% ipython --no-banner

In [1]: import numpy as np

In [2]: import numpy.linalg as la

In [3]: np.set_printoptions(precision=2, suppress=True, linewidth=200)

In [4]: W0 = np.load("run11.npy")

In [5]: W0
Out[5]: 
array([[ 4.,  3., -3.,  4.],
       [-8., -6.,  4., -6.],
       [-2., -1.,  1., -2.],
       [-2., -1.,  2., -3.]])

In [6]: Uu, sv, Vt = la.svd(W0)

In [7]: np.argmax(sv[:-1] / (sv[1:] + 1e-6)) + 1
Out[7]: np.int64(3)

In [8]: sv.round(2) + 0
Out[8]: array([15.05,  1.8 ,  0.53,  0.  ])

In [9]: other = Uu[:, :3] @ np.diag(sv[:3]) @ Vt[:3]

In [10]: round(la.norm(W0 - other, 2), 2), np.round(sv[3], 2)
Out[10]: (np.float64(0.0), np.float64(0.0))

In [11]: la.matrix_rank(W0, rtol=0.05)
Out[11]: np.int64(2)

In [12]: W0 @ la.pinv(W0) @ W0
Out[12]: 
array([[ 4.,  3., -3.,  4.],
       [-8., -6.,  4., -6.],
       [-2., -1.,  1., -2.],
       [-2., -1.,  2., -3.]])

In [13]: np.abs(np.diag(la.qr(W0)[1])) > 1e-9
Out[13]: array([ True,  True,  True, False])

In [14]: (W0 - W0.T) / 2
Out[14]: 
array([[ 0. ,  5.5, -0.5,  3. ],
       [-5.5,  0. ,  2.5, -2.5],
       [ 0.5, -2.5,  0. , -2. ],
       [-3. ,  2.5,  2. ,  0. ]])

In [15]: np.trace(W0)
Out[15]: np.float64(-4.0)

In [16]: np.round(np.sort(np.abs(la.eigvals(W0))), 2) + 0
Out[16]: array([0., 1., 1., 2.])

In [17]: round(float(np.abs(la.eigvals(W0)).max()), 2)
Out[17]: 2.0

In [18]: la.matrix_power(W0, 2)
Out[18]: 
array([[-10.,  -7.,   5.,  -8.],
       [ 20.,  14.,  -8.,  14.],
       [  2.,   1.,  -1.,   2.],
       [  2.,   1.,  -2.,   3.]])

In [19]: np.allclose(W0, W0.T)
Out[19]: False

In [20]: A = np.load("x.npy")

In [21]: A
Out[21]: 
array([[0., 0., 0., 5.],
       [0., 0., 0., 3.],
       [0., 0., 0., 7.],
       [5., 3., 7., 0.]])

In [22]: def softmax(z):
    ...:     e = np.exp(z - z.max(axis=-1, keepdims=True))
    ...:     return e / e.sum(axis=-1, keepdims=True)
    ...: 

In [23]: np.round(softmax(A[3]), 2) + 0
Out[23]: array([0.12, 0.02, 0.87, 0.  ])

In [24]: np.round(softmax(10 * A[3]), 2) + 0
Out[24]: array([0., 0., 1., 0.])

In [25]: scores = A @ A.T / np.sqrt(4)

In [26]: softmax(scores).round(6).argmax(axis=1)
Out[26]: array([2, 2, 2, 3])

In [27]: np.round(softmax(scores + np.triu(np.full(scores.shape, -np.inf), 1)), 2) + 0
Out[27]: 
array([[1.  , 0.  , 0.  , 0.  ],
       [0.95, 0.05, 0.  , 0.  ],
       [0.  , 0.  , 1.  , 0.  ],
       [0.  , 0.  , 0.  , 1.  ]])
